% python3 -q
>>> import numpy as np
>>> from numpy import linalg as LA
>>> np.set_printoptions(precision=3, suppress=True, linewidth=200, floatmode="fixed")
>>> X = np.array([[2, 2, 1], [0, 0, 1], [0, 0, 0]])
>>> print(X)
[[2 2 1]
 [0 0 1]
 [0 0 0]]
>>> rank = LA.matrix_rank(X)
>>> rank
np.int64(2)
>>> N = LA.svd(X)[2][rank:].T
>>> np.allclose(X @ N, 0)
True
>>> N.shape
(3, 1)
>>> [int(LA.matrix_rank(X[:i])) for i in range(1, len(X) + 1)]
[1, 2, 2]
>>> print(LA.matrix_rank(X.T @ X), LA.matrix_rank(X @ X.T))
2 2
>>> np.prod(np.diag(X)), round(LA.det(X), 3)
(np.int64(0), np.float64(0.0))
>>> [int(LA.matrix_rank(LA.matrix_power(X, p))) for p in range(1, 4)]
[2, 1, 1]
>>> J = np.load("mat.npy")
>>> J
array([[24, -3,  8,  5],
       [-3, 10,  3, -8],
       [ 8,  3, 12,  2],
       [ 5, -8,  2, 26]])
>>> x0 = np.ones(4)
>>> for _ in range(4):
...     x0 = J @ x0
...     x0 /= LA.norm(x0)
...     print(round(x0 @ J @ x0, 3))
... 
31.214
33.299
33.856
34.073
>>> round(float(LA.eigvalsh(J)[-1]), 3)
34.254
>>> x0
array([ 0.685, -0.230,  0.304,  0.621])
>>> P = np.triu(np.array([[3, 0, -5, 9], [-9, 2, -2, -7], [0, 5, 8, -5], [6, 9, 1, -3]]), 1) + np.eye(4)
>>> out = P @ J @ LA.inv(P)
>>> LA.matrix_rank(out)
np.int64(4)
>>> np.round(LA.det(out), 3)
np.float64(31545.0)
>>> u, g = J[1], J[3]
>>> print(u @ u)
182
>>> p = (u @ g) / (u @ u) * u
>>> LA.matrix_rank(np.outer(u, g))
np.int64(1)
>>> print(round(float(LA.norm(u + g) ** 2 + LA.norm(u - g) ** 2), 3))
1902.0
